% ipython --no-banner

In [1]: import numpy as np

In [2]: from numpy import linalg as LA

In [3]: np.set_printoptions(precision=1, suppress=True, linewidth=120)

In [4]: A = np.load("a.npy")

In [5]: A
Out[5]: 
array([[ 15.9,  -9. ,   0. ,   7. ,  21. ,  17.2,  -2.9, -11.1, -12.9,   7. ,  -5. , -10.9],
       [ 16.9,  -5.7,   5. ,   5. ,  25. ,  12. ,  -0.9, -14. , -10.2,   5.9, -10.9, -18.1],
       [ 18.9,  -9.2,  13.2,   7. ,  11. ,  17.9, -14. , -10. ,  -5. ,  14.8,  -6.8,   2.9],
       [ 21.1, -10. ,  -1. ,   7.9,  34.1,  19.2,   1.2, -17. , -17.9,   6.1, -10. , -24.1],
       [ 21.1, -10. ,  -1.1,   8. ,  34.1,  19. ,   1. , -17. , -18.1,   6. ,  -9.9, -23.9],
       [ 27.9, -14. ,   6. ,  11. ,  33.1,  27.1,  -8.1, -19.1, -18.2,  14. , -10.9, -16.1],
       [ 29.1, -11.1,  11. ,   8.9,  36.8,  22. ,  -6. , -22.1, -15.1,  13. , -17. , -23.1],
       [  7. ,   5.1,   9. ,  -2.9,  21.1,  -8.1,   8. , -11.9,   0.9,  -3.1, -17. , -26.9]])

In [6]: r0, g = A[7], A[0]

In [7]: round(float(r0 @ g), 1)
Out[7]: 802.7

In [8]: pr = (r0 @ g) / (r0 @ r0) * r0

In [9]: pr
Out[9]: array([  3. ,   2.2,   3.8,  -1.2,   8.9,  -3.4,   3.4,  -5. ,   0.4,  -1.3,  -7.2, -11.3])

In [10]: np.round(LA.norm(r0 + g) ** 2 + LA.norm(r0 - g) ** 2, 1)
Out[10]: np.float64(7028.7)

In [11]: round(float((g - pr) @ r0), 1)
Out[11]: -0.0

In [12]: LA.matrix_rank(A, rtol=0.1)
Out[12]: np.int64(3)

In [13]: F = np.loadtxt("sample19.csv", delimiter=",")

In [14]: F
Out[14]: 
array([[-2., -1.,  0.,  1.,  2.,  3.,  4.,  5.,  6.,  7.,  8.,  9.],
       [10., 11., 12., 13., 14., 15., 16., 17., 18., 19., 20., 21.],
       [22., 23., 24., 25., 26., 27., 28., 29., 30., 31., 32., 33.],
       [34., 35., 36., 37., 38., 39., 40., 41., 42., 43., 44., 45.],
       [46., 47., 48., 49., 50., 51., 52., 53., 54., 55., 56., 57.],
       [58., 59., 60., 61., 62., 63., 64., 65., 66., 67., 68., 69.]])

In [15]: U, sigma, VT = LA.svd(F)

In [16]: np.argmax(sigma[:-1] / (sigma[1:] + 1e-6)) + 1
Out[16]: np.int64(2)

In [17]: sigma.round(1) + 0
Out[17]: array([334.2,  15.2,   0. ,   0. ,   0. ,   0. ])

In [18]: out = U[:, :2] @ np.diag(sigma[:2]) @ VT[:2]

In [19]: round(LA.norm(F - out) / LA.norm(F), 1)
Out[19]: np.float64(0.0)

In [20]: out.round(1) + 0
Out[20]: 
array([[-2., -1.,  0.,  1.,  2.,  3.,  4.,  5.,  6.,  7.,  8.,  9.],
       [10., 11., 12., 13., 14., 15., 16., 17., 18., 19., 20., 21.],
       [22., 23., 24., 25., 26., 27., 28., 29., 30., 31., 32., 33.],
       [34., 35., 36., 37., 38., 39., 40., 41., 42., 43., 44., 45.],
       [46., 47., 48., 49., 50., 51., 52., 53., 54., 55., 56., 57.],
       [58., 59., 60., 61., 62., 63., 64., 65., 66., 67., 68., 69.]])

In [21]: LA.matrix_rank(F, rtol=0.05)
Out[21]: np.int64(1)

In [22]: U, sigma, VT = LA.svd(F)

In [23]: vecs = VT[:(sigma > 1e-8).sum()]

In [24]: rng = np.random.default_rng(79)

In [25]: x0 = F[1] + -2 * F[0] + rng.integers(2) * np.eye(12)[2]

In [26]: x0
Out[26]: array([14., 13., 12., 11., 10.,  9.,  8.,  7.,  6.,  5.,  4.,  3.])

In [27]: round(LA.norm(x0 - vecs.T @ vecs @ x0), 1)
Out[27]: np.float64(0.0)

In [28]: np.diag(vecs.T @ vecs)
Out[28]: array([0.3, 0.2, 0.2, 0.1, 0.1, 0.1, 0.1, 0.1, 0.1, 0.2, 0.2, 0.3])

In [29]: np.round(vecs.T @ vecs, 1) + 0
Out[29]: 
array([[ 0.3,  0.3,  0.2,  0.2,  0.1,  0.1,  0.1,  0. ,  0. , -0.1, -0.1, -0.1],
       [ 0.3,  0.2,  0.2,  0.2,  0.1,  0.1,  0.1,  0. ,  0. ,  0. , -0.1, -0.1],
       [ 0.2,  0.2,  0.2,  0.1,  0.1,  0.1,  0.1,  0. ,  0. ,  0. ,  0. , -0.1],
       [ 0.2,  0.2,  0.1,  0.1,  0.1,  0.1,  0.1,  0.1,  0. ,  0. ,  0. ,  0. ],
       [ 0.1,  0.1,  0.1,  0.1,  0.1,  0.1,  0.1,  0.1,  0.1,  0. ,  0. ,  0. ],
       [ 0.1,  0.1,  0.1,  0.1,  0.1,  0.1,  0.1,  0.1,  0.1,  0.1,  0.1,  0.1],
       [ 0.1,  0.1,  0.1,  0.1,  0.1,  0.1,  0.1,  0.1,  0.1,  0.1,  0.1,  0.1],
       [ 0. ,  0. ,  0. ,  0.1,  0.1,  0.1,  0.1,  0.1,  0.1,  0.1,  0.1,  0.1],
       [ 0. ,  0. ,  0. ,  0. ,  0.1,  0.1,  0.1,  0.1,  0.1,  0.1,  0.2,  0.2],
       [-0.1,  0. ,  0. ,  0. ,  0. ,  0.1,  0.1,  0.1,  0.1,  0.2,  0.2,  0.2],
       [-0.1, -0.1,  0. ,  0. ,  0. ,  0.1,  0.1,  0.1,  0.2,  0.2,  0.2,  0.3],
       [-0.1, -0.1, -0.1,  0. ,  0. ,  0.1,  0.1,  0.1,  0.2,  0.2,  0.3,  0.3]])
